$ python -q
>>> import numpy as np
>>> import numpy.linalg as la
>>> np.set_printoptions(precision=2, suppress=True, linewidth=140)
>>> X = np.array([[1, 1, -1, -1, 1, 1, -1, -1], [1, 1, 1, 1, -1, -1, -1, -1]])
>>> T = np.stack([X, -1 * X, X[::-1]])
>>> la.norm(T, axis=(1, 2))
array([4., 4., 4.])
>>> T.shape
(3, 2, 8)
>>> np.einsum("bij,cij->bc", T, T)
array([[ 16, -16,   0],
       [-16,  16,   0],
       [  0,   0,  16]])
>>> print(T.sum(axis=0))
[[ 1  1  1  1 -1 -1 -1 -1]
 [ 1  1 -1 -1  1  1 -1 -1]]
>>> la.matrix_rank(T.reshape(3, -1))
np.int64(2)
>>> Y = X / np.sqrt((X ** 2).mean(axis=1, keepdims=True))
>>> la.matrix_rank(X - X.mean(axis=1, keepdims=True))
np.int64(2)
>>> Y[1]
array([ 1.,  1.,  1.,  1., -1., -1., -1., -1.])
>>> u, r1 = X[1], X[0]
>>> u @ r1
np.int64(0)
>>> pr = (u @ r1) / (u @ u) * u
>>> round(la.norm(u + r1) ** 2 + la.norm(u - r1) ** 2, 2)
np.float64(32.0)
>>> r1 - pr
array([ 1.,  1., -1., -1.,  1.,  1., -1., -1.])
>>> la.matrix_rank(np.outer(u, r1))
np.int64(1)
>>> m1 = np.load("data.npy")
>>> m1
array([[1, 1, 3, 1],
       [1, 0, 9, 3],
       [0, 2, 3, 1]])
>>> x0 = np.array([0, 2, 1, 3])
>>> a = np.maximum(m1 @ x0, 0)
>>> print(np.maximum(m1 @ (3 * x0), 0))
[24 54 30]
>>> theta = np.radians(36)
>>> r_ = np.eye(4)
>>> r_[3, 3] = r_[1, 1] = np.cos(theta)
>>> r_[3, 1], r_[1, 3] = -np.sin(theta), np.sin(theta)
>>> print(r_)
[[ 1.    0.    0.    0.  ]
 [ 0.    0.81  0.    0.59]
 [ 0.    0.    1.    0.  ]
 [ 0.   -0.59  0.    0.81]]
>>> Y = m1 @ r_.T
>>> print(Y)
[[ 1.    1.4   3.    0.22]
 [ 1.    1.76  9.    2.43]
 [ 0.    2.21  3.   -0.37]]
>>> np.allclose(m1 @ m1.T, Y @ Y.T)
True
>>> round(float(la.det(r_)), 2), round(np.trace(r_), 2)
(1.0, np.float64(3.62))
>>> la.svd(m1, compute_uv=False), la.svd(Y, compute_uv=False)
(array([10.6 ,  2.04,  0.73]), array([10.6 ,  2.04,  0.73]))
>>> Y = np.array([[-4, 5], [-5, -3], [2, -4], [0, -2]])
>>> print(np.einsum("ij,ij->i", m1, m1))
[12 91 14]
>>> np.einsum("ik,kj->ij", m1, Y)
array([[ -3, -12],
       [ 14, -37],
       [ -4, -20]])
>>> Y.T @ m1.T
array([[ -3,  14,  -4],
       [-12, -37, -20]])
>>> la.matrix_rank(np.vstack([m1, Y.T]))
np.int64(4)
>>> m1.reshape(2, -1)
array([[1, 1, 3, 1, 1, 0],
       [9, 3, 0, 2, 3, 1]])
>>> T = m1.reshape(3, 2, -1)
>>> np.swapaxes(T, 1, 2)[0]
array([[1, 3],
       [1, 1]])
>>> T.transpose(1, 0, 2)
array([[[1, 1],
        [1, 0],
        [0, 2]],

       [[3, 1],
        [9, 3],
        [3, 1]]])
>>> T.shape
(3, 2, 2)
>>> J = np.loadtxt("layer1.csv", delimiter=",")
>>> J
array([[-2.67,  1.14,  0.72, -0.27],
       [-0.82, -0.26, -1.76,  2.27],
       [-0.41,  0.02, -2.28, -1.91],
       [ 1.03,  2.76, -0.44,  0.34]])
>>> proj = np.triu(np.array([[0, -1, 1, 2], [-2, 1, -1, -1], [0, 2, 0, 2], [-1, -1, 1, 1]]), 1) + np.eye(4)
>>> Y = proj @ J @ la.inv(proj)
>>> np.round(np.poly(Y), 2) + 0
array([  1.  ,   4.86,   0.  , -43.74, -81.  ])
>>> print(round(np.trace(Y), 2), round(np.trace(J), 2))
-4.86 -4.86
>>> K = np.array([[-1, -3, -2, 2], [3, 0, -3, 2], [-1, -2, 0, -3], [3, -2, -1, -3]])
>>> K[-1] = K[0] + 2 * K[1]
>>> K
array([[-1, -3, -2,  2],
       [ 3,  0, -3,  2],
       [-1, -2,  0, -3],
       [ 5, -3, -8,  6]])
>>> Y = K / np.sqrt((K ** 2).mean(axis=1, keepdims=True))
>>> K - K.mean(axis=1, keepdims=True)
array([[ 0. , -2. , -1. ,  3. ],
       [ 2.5, -0.5, -3.5,  1.5],
       [ 0.5, -0.5,  1.5, -1.5],
       [ 5. , -3. , -8. ,  6. ]])
>>> print(Y[2])
[-0.53 -1.07  0.   -1.6 ]
>>> la.matrix_rank(K - K.mean(axis=1, keepdims=True))
np.int64(3)
>>> rng = np.random.default_rng(305380)
>>> Y = K + rng.integers(-2, 3, (4, 3)) @ rng.integers(-2, 3, (3, 4))
>>> Y
array([[-5, -2, -3,  1],
       [ 7, -1, -2,  3],
       [-1,  0,  4, -3],
       [-3,  5,  2,  4]])
>>> Y - K
array([[-4,  1, -1, -1],
       [ 4, -1,  1,  1],
       [ 0,  2,  4,  0],
       [-8,  8, 10, -2]])
>>> la.lstsq(K[:-1].T, K[-1])[2]
np.int32(3)
>>> np.round(K @ la.pinv(K) @ K, 2) + 0
array([[-1., -3., -2.,  2.],
       [ 3.,  0., -3.,  2.],
       [-1., -2.,  0., -3.],
       [ 5., -3., -8.,  6.]])
>>> np.allclose(K[:-1].T @ la.lstsq(K[:-1].T, K[-1])[0], K[-1])
True
>>> np.round(np.trace(la.pinv(K) @ K), 2)
np.float64(3.0)
>>> Y = K[0, 0] * K[1:] - np.outer(K[1:, 0], K[0])
>>> Y
array([[  0,   9,   9,  -8],
       [  0,  -1,  -2,   5],
       [  0,  18,  18, -16]])
>>> print(la.matrix_rank(Y), la.matrix_rank(K))
2 3
>>> la.cond(K) > 100
np.True_
>>> [round(float(x), 2) for x in la.svd(K, compute_uv=False)[:3]]
[12.78, 4.25, 2.57]
>>> np.argsort(-la.norm(K, axis=0).round(6), kind="stable")[:3]
array([2, 3, 0])
>>> A = np.load("dump.npy")
>>> A
array([[-2.95,  2.  , -2.  ],
       [ 2.  ,  0.05,  1.  ],
       [-3.  ,  2.  , -1.95]])
>>> x0 = np.array([0, -2, 1])
>>> y = A @ x0
>>> c, lr = np.zeros(3), 1 / la.norm(A, 2) ** 2
>>> for i in range(15):
...     c -= lr * A.T @ (A @ c - y)
...     if i % 5 == 0: print(i, round(la.norm(A @ c - y), 2))
... 
0 1.83
5 1.55
10 1.31
>>> np.round(la.cond(A), 2)
np.float64(131.36)
>>> c
array([ 0.71, -1.18,  0.64])
>>> Y = A / la.norm(A, axis=1, keepdims=True)
>>> G = Y @ Y.T
>>> (np.abs(G) > 0.9).astype(int)
array([[1, 0, 1],
       [0, 1, 0],
       [1, 0, 1]])
>>> G[1]
array([-0.85,  1.  , -0.86])
>>> la.norm(Y, axis=1)
array([1., 1., 1.])
>>> round(np.degrees(np.arccos(np.clip(G[1, 0], -1, 1))), 2)
np.float64(148.57)
>>> G
array([[ 1.  , -0.85,  1.  ],
       [-0.85,  1.  , -0.86],
       [ 1.  , -0.86,  1.  ]])
>>> u = np.array([-2, 2, 2])
>>> Y = A + np.outer(u, np.eye(3)[0])
>>> Y
array([[-4.95,  2.  , -2.  ],
       [ 4.  ,  0.05,  1.  ],
       [-1.  ,  2.  , -1.95]])
>>> round(la.det(Y) / la.det(A), 2), round(1 + la.solve(A, u)[0], 2)
(np.float64(-25.23), np.float64(-25.23))
>>> la.matrix_rank(Y - A)
np.int64(1)
>>> W1 = np.array([[7, -1], [0, 8], [-1, 2], [-5, 0]])
>>> c = np.array([2, 1])
>>> H = np.maximum(m1 @ W1 + c, 0)
>>> (H > 0).astype(int)
array([[1, 1],
       [0, 1],
       [0, 1]])
>>> la.matrix_rank(H)
np.int64(2)
>>> W2 = np.array([[-3, 9], [-6, 7]])
>>> print(H @ W2)
[[ -87  107]
 [-108  126]
 [-138  161]]
>>> (H @ W2).round(6).argmax(axis=1)
array([1, 1, 1])
>>> E = np.load("block16.npy")
>>> E
array([[1. , 0. , 0. ],
       [0.5, 0.5, 0. ],
       [0. , 0. , 1. ]])
>>> U, sv, Vh = la.svd(E, full_matrices=False)
>>> np.abs(Vh[0])
array([0.97, 0.23, 0.  ])
>>> round(float(np.sqrt((sv ** 2).sum())), 2), round(float(la.norm(E)), 2)
(1.58, 1.58)
>>> sv
array([1.14, 1.  , 0.44])
>>> U.shape, sv.shape, Vh.shape
((3, 3), (3,), (3, 3))
>>> x0 = np.array([-1, 0, -2])
>>> a = np.maximum(E @ x0, 0)
>>> print(np.maximum(E @ x0, 0) - np.maximum(-E @ x0, 0))
[-1.  -0.5 -2. ]
>>> np.maximum(E @ (3 * x0), 0)
array([0., 0., 0.])
>>> np.flatnonzero(a > 1e-9)
array([], dtype=int64)
>>> theta = np.radians(30)
>>> r_ = np.eye(3)
>>> r_[0, 0] = r_[1, 1] = np.cos(theta)
>>> r_[0, 1], r_[1, 0] = -np.sin(theta), np.sin(theta)
>>> print(r_)
[[ 0.87 -0.5   0.  ]
 [ 0.5   0.87  0.  ]
 [ 0.    0.    1.  ]]
>>> Y = E @ r_.T
>>> round(float(la.det(r_)), 2), round(float(np.trace(r_)), 2)
(1.0, 2.73)
>>> np.allclose(E @ E.T, Y @ Y.T)
True
>>> Y
array([[0.87, 0.5 , 0.  ],
       [0.18, 0.68, 0.  ],
       [0.  , 0.  , 1.  ]])
>>> arr = -3 * np.eye(4) + np.eye(4, k=1)
>>> arr
array([[-3.,  1.,  0.,  0.],
       [ 0., -3.,  1.,  0.],
       [ 0.,  0., -3.,  1.],
       [ 0.,  0.,  0., -3.]])
>>> Y = np.array([[-2, -1], [0, 1]])
>>> W2 = np.kron(Y, arr)
>>> W2.shape
(8, 8)
>>> la.matrix_rank(W2)
np.int64(8)
>>> round(la.norm(W2, 2), 2), round(la.norm(Y, 2) * la.norm(arr, 2), 2)
(np.float64(8.78), np.float64(8.78))
>>> W1 = np.array([[8, 4, 7], [8, 0, 3], [1, 4, 3], [4, 3, 1]])
>>> c = np.array([9, 5, 8])
>>> H = np.maximum(arr @ W1 + c, 0)
>>> print((H > 0).astype(int))
[[0 0 0]
 [0 1 1]
 [1 0 0]
 [0 0 1]]
>>> print(H)
[[ 0.  0.  0.]
 [ 0.  9.  2.]
 [10.  0.  0.]
 [ 0.  0.  5.]]
>>> W2 = np.array([[4, 0, 5], [1, 3, 0], [1, 2, 3]])
>>> W1 @ W2
array([[43, 26, 61],
       [35,  6, 49],
       [11, 18, 14],
       [20, 11, 23]])
>>> print(H @ W2)
[[ 0.  0.  0.]
 [11. 31.  6.]
 [40.  0. 50.]
 [ 5. 10. 15.]]
